In [1]: import numpy as np

In [2]: from numpy import linalg as LA

In [3]: np.set_printoptions(precision=3, suppress=True, linewidth=200, floatmode="fixed")

In [4]: F = np.array([[1, 0, 0], [0, -3, 0], [0, 0, -4]])

In [5]: F
Out[5]: 
array([[ 1,  0,  0],
       [ 0, -3,  0],
       [ 0,  0, -4]])

In [6]: vals, vecs = LA.eigvalsh(F)
Traceback (most recent call last):
  Cell In[6], line 1
    vals, vecs = LA.eigvalsh(F)
ValueError: too many values to unpack (expected 2)


In [7]: vals, vecs = LA.eigh(F)

In [8]: np.unique(vals.round(6) + 0, return_counts=True)[1]
Out[8]: array([1, 1, 1])

In [9]: vecs.T @ F @ vecs
Out[9]: 
array([[-4.000,  0.000,  0.000],
       [ 0.000, -3.000,  0.000],
       [ 0.000,  0.000,  1.000]])

In [10]: print(vecs.T @ vecs)
[[1.000 0.000 0.000]
 [0.000 1.000 0.000]
 [0.000 0.000 1.000]]

In [11]: LA.eigvalsh(F @ F)
Out[11]: array([ 1.000,  9.000, 16.000])

In [12]: F @ F.T
Out[12]: 
array([[ 1,  0,  0],
       [ 0,  9,  0],
       [ 0,  0, 16]])

In [13]: LA.svd(F, compute_uv=False)
Out[13]: array([4.000, 3.000, 1.000])

In [14]: print(F.T @ F)
[[ 1  0  0]
 [ 0  9  0]
 [ 0  0 16]]

In [15]: print(LA.pinv(F))
[[ 1.000  0.000  0.000]
 [ 0.000 -0.333  0.000]
 [ 0.000  0.000 -0.250]]

In [16]: F[:, 1] @ F[:, 0]
Out[16]: np.int64(0)

In [17]: print(LA.norm(F, axis=0))
[1.000 3.000 4.000]

In [18]: vals, vecs = LA.eigh(F)

In [19]: x0 = np.array([3, 1, 2])

In [20]: np.abs(F).sum(axis=1).max(), np.abs(vals).max()
Out[20]: (np.int64(4), np.float64(4.0))

In [21]: print(vecs * np.maximum(vals, 0) @ vecs.T)
[[1.000 0.000 0.000]
 [0.000 0.000 0.000]
 [0.000 0.000 0.000]]

In [22]: x0 @ F @ x0
Out[22]: np.int64(-10)

In [23]: M = np.arange(16).reshape(4, 4) + 5

In [24]: M
Out[24]: 
array([[ 5,  6,  7,  8],
       [ 9, 10, 11, 12],
       [13, 14, 15, 16],
       [17, 18, 19, 20]])

In [25]: np.unique(M.round(6), axis=0).shape
Out[25]: (4, 4)

In [26]: np.abs(np.diag(LA.qr(M)[1])) > 1e-9
Out[26]: array([ True,  True, False, False])

In [27]: rank = LA.matrix_rank(M)

In [28]: rank
Out[28]: np.int64(2)

In [29]: null = LA.svd(M)[2][rank:].T

In [30]: [int(LA.matrix_rank(np.delete(M, i, axis=0))) for i in range(4)]
Out[30]: [2, 2, 2, 2]

In [31]: np.allclose(M @ null, 0)
Out[31]: True

In [32]: print(LA.matrix_rank(M.T @ M), LA.matrix_rank(M @ M.T))
2 2

In [33]: null.shape
Out[33]: (4, 2)

In [34]: [int(LA.matrix_rank(M[:, :j + 1])) for j in range(4)]
Out[34]: [1, 2, 2, 2]

In [35]: np.round(M @ null, 3) + 0
Out[35]: 
array([[0.000, 0.000],
       [0.000, 0.000],
       [0.000, 0.000],
       [0.000, 0.000]])

In [36]: u = np.array([5, 8])

In [37]: np.array([np.convolve(row, u, "same") for row in M])
Out[37]: 
array([[ 25,  70,  83,  96],
       [ 45, 122, 135, 148],
       [ 65, 174, 187, 200],
       [ 85, 226, 239, 252]])

In [38]: np.convolve(M[2], u)
Out[38]: array([ 65, 174, 187, 200, 128])

In [39]: np.correlate(M[2], M[1], "full")
Out[39]: array([156, 311, 464, 614, 452, 295, 144])

In [40]: rng = np.random.default_rng(3178)

In [41]: Y = M + rng.integers(-2, 3, (4, 2)) @ rng.integers(-2, 3, (2, 4))

In [42]: Y
Out[42]: 
array([[ 8,  5,  5,  8],
       [11, 12, 15, 12],
       [13, 10,  7, 16],
       [19, 16, 15, 20]])

In [43]: Y - M
Out[43]: 
array([[ 3, -1, -2,  0],
       [ 2,  2,  4,  0],
       [ 0, -4, -8,  0],
       [ 2, -2, -4,  0]])

In [44]: np.abs(Y - M).sum(axis=1)
Out[44]: array([ 6,  8, 12,  8])

In [45]: np.round(np.poly(M), 3) + 0
Out[45]: array([  1.000, -50.000, -80.000,   0.000,   0.000])

In [46]: np.einsum("ii->", M)
Out[46]: np.int64(50)

In [47]: round(float(LA.det(M.T)), 3)
Out[47]: -0.0

In [48]: np.einsum("ij,ji->", M, M)
Out[48]: np.int64(2660)

In [49]: np.round(LA.eigvals(M), 3) + 0
Out[49]: array([51.552, -1.552,  0.000,  0.000])

In [50]: round(LA.eigvals(M).sum().real, 3)
Out[50]: np.float64(50.0)

In [51]: round(LA.det(2 * M), 3), round(LA.det(M), 3)
Out[51]: (np.float64(0.0), np.float64(0.0))

In [52]: mat = np.load("m.npy")

In [53]: mat
Out[53]: 
array([[ 0, -7, -3],
       [-1, -3,  7],
       [ 6,  1, -8]])

In [54]: q, vecs = LA.qr(mat[:, :2])[0], LA.qr(mat[:, 2:])[0]

In [55]: sigma = LA.svd(q.T @ vecs, compute_uv=False)

In [56]: print((sigma > 0.9).sum())
0

In [57]: round(LA.norm(q @ q.T - vecs @ vecs.T, 2), 3)
Out[57]: np.float64(1.0)

In [58]: arr = np.tril(np.array([[4, -5], [-5, -1]]), -1) + np.eye(2, dtype=int)

In [59]: arr
Out[59]: 
array([[ 1,  0],
       [-5,  1]])

In [60]: Uu, sigma, VT = LA.svd(arr)

In [61]: print(np.argmax(sigma[:-1] / (sigma[1:] + 1e-6)) + 1)
1

In [62]: Y = Uu[:, :1] @ np.diag(sigma[:1]) @ VT[:1]

In [63]: print(round(np.abs(arr - Y).max(), 3))
0.186

In [64]: round(LA.norm(arr - Y) / LA.norm(arr), 3)
Out[64]: np.float64(0.037)

In [65]: LA.matrix_rank(Y)
Out[65]: np.int64(1)

In [66]: Y = arr ** -1
Traceback (most recent call last):
  Cell In[66], line 1
    Y = arr ** -1
ValueError: Integers to negative integer powers are not allowed.


In [67]: Y = LA.inv(arr)

In [68]: print(np.round(LA.det(arr) * LA.det(Y), 3))
1.0

In [69]: print(np.allclose(Y, arr.T))
False

In [70]: arr @ Y
Out[70]: 
array([[1.000, 0.000],
       [0.000, 1.000]])

In [71]: print(round(LA.cond(arr), 3))
26.963

In [72]: print(LA.det(arr) * Y)
[[ 1.000 -0.000]
 [ 5.000  1.000]]

In [73]: LA.inv(Y)
Out[73]: 
array([[ 1.000,  0.000],
       [-5.000,  1.000]])

In [74]: X = np.load("run2.npy")

In [75]: X
Out[75]: 
array([[0.000, 0.000, 1.000],
       [0.000, 0.000, 1.000],
       [1.000, 1.000, 0.000]])

In [76]: idx = rng.permutation(3)

In [77]: idx
Out[77]: array([0, 2, 1])

In [78]: Y = X[idx][:, idx]

In [79]: np.diag(Y)
Out[79]: array([0.000, 0.000, 0.000])

In [80]: np.round(np.sort(np.abs(LA.eigvals(Y))), 3) + 0
Out[80]: array([0.000, 1.414, 1.414])

In [81]: round(LA.det(Y), 3), np.round(LA.det(X[idx]), 3)
Out[81]: (np.float64(0.0), np.float64(0.0))

In [82]: idx = rng.permutation(3)

In [83]: idx
Out[83]: array([2, 0, 1])

In [84]: Y = F[idx][:, idx]

In [85]: round(float(LA.det(Y)), 3), np.round(LA.det(F[idx]), 3)
Out[85]: (12.0, np.float64(12.0))

In [86]: print(np.trace(Y))
-6

In [87]: np.sort(np.abs(LA.eigvals(Y)))
Out[87]: array([1.000, 3.000, 4.000])

In [88]: vals, vecs = LA.eigh(X)

In [89]: np.round(vecs @ np.diag(vals) @ vecs.T, 3) + 0
Out[89]: 
array([[0.000, 0.000, 1.000],
       [0.000, 0.000, 1.000],
       [1.000, 1.000, 0.000]])

In [90]: np.abs(vecs[:, -1]).round(6).argmax()
Out[90]: np.int64(2)

In [91]: vals.round(3) + 0
Out[91]: array([-1.414,  0.000,  1.414])

In [92]: vals.sum(), np.trace(X)
Out[92]: (np.float64(0.0), np.float64(0.0))

In [93]: print(np.round(vecs.T @ X @ vecs, 3) + 0)
[[-1.414  0.000  0.000]
 [ 0.000  0.000  0.000]
 [ 0.000  0.000  1.414]]

In [94]: (vals > 1e-8).sum(), (vals < -1e-8).sum()
Out[94]: (np.int64(1), np.int64(1))

In [95]: np.round(vecs.T @ vecs, 3) + 0
Out[95]: 
array([[1.000, 0.000, 0.000],
       [0.000, 1.000, 0.000],
       [0.000, 0.000, 1.000]])

In [96]: proj = np.triu(np.array([[2, 1, 0], [3, 0, 1], [1, 0, 3]]), 1) + np.eye(3)

In [97]: Y = proj @ X @ LA.inv(proj)

In [98]: print(Y)
[[0.000 0.000 2.000]
 [1.000 0.000 1.000]
 [1.000 0.000 0.000]]

In [99]: LA.matrix_rank(Y)
Out[99]: np.int64(2)

In [100]: round(LA.det(Y), 3)
Out[100]: np.float64(0.0)

In [101]: np.round(np.poly(Y), 3) + 0
Out[101]: array([ 1.000,  0.000, -2.000,  0.000])

In [102]: proj @ X - X @ proj
Out[102]: 
array([[ 0.000,  0.000,  1.000],
       [ 1.000,  1.000,  0.000],
       [ 0.000, -1.000, -1.000]])

In [103]: feats = np.array([[0, 3, 0],
     ...:     [0, 3, 0],
     ...:     [0, 3, 0],
     ...:     [0, 7, 0],
     ...:     [0, 1, 0],
     ...:     [0, 5, 0],
     ...:     [0, 5, 0],
     ...:     [0, 5, 0],
     ...:     [0, 1, 0],
     ...:     [0, 3, 0],
     ...:     [0, 7, 0],
     ...:     [0, 1, 0],
     ...:     [0, 7, 0],
     ...:     [0, 5, 0],
     ...:     [0, 7, 0],
     ...:     [0, 5, 0],
     ...:     [0, 5, 0],
     ...:     [0, 3, 0],
     ...:     [0, 7, 0],
     ...:     [0, 1, 0]])

In [104]: feats.T @ feats
Out[104]: 
array([[  0,   0,   0],
       [  0, 444,   0],
       [  0,   0,   0]])

In [105]: LA.pinv(feats)
Out[105]: 
array([[0.000, 0.000, 0.000, 0.000, 0.000, 0.000, 0.000, 0.000, 0.000, 0.000, 0.000, 0.000, 0.000, 0.000, 0.000, 0.000, 0.000, 0.000, 0.000, 0.000],
       [0.007, 0.007, 0.007, 0.016, 0.002, 0.011, 0.011, 0.011, 0.002, 0.007, 0.016, 0.002, 0.016, 0.011, 0.016, 0.011, 0.011, 0.007, 0.016, 0.002],
       [0.000, 0.000, 0.000, 0.000, 0.000, 0.000, 0.000, 0.000, 0.000, 0.000, 0.000, 0.000, 0.000, 0.000, 0.000, 0.000, 0.000, 0.000, 0.000, 0.000]])

In [106]: feats[:, 1] @ feats[:, 2]
Out[106]: np.int64(0)
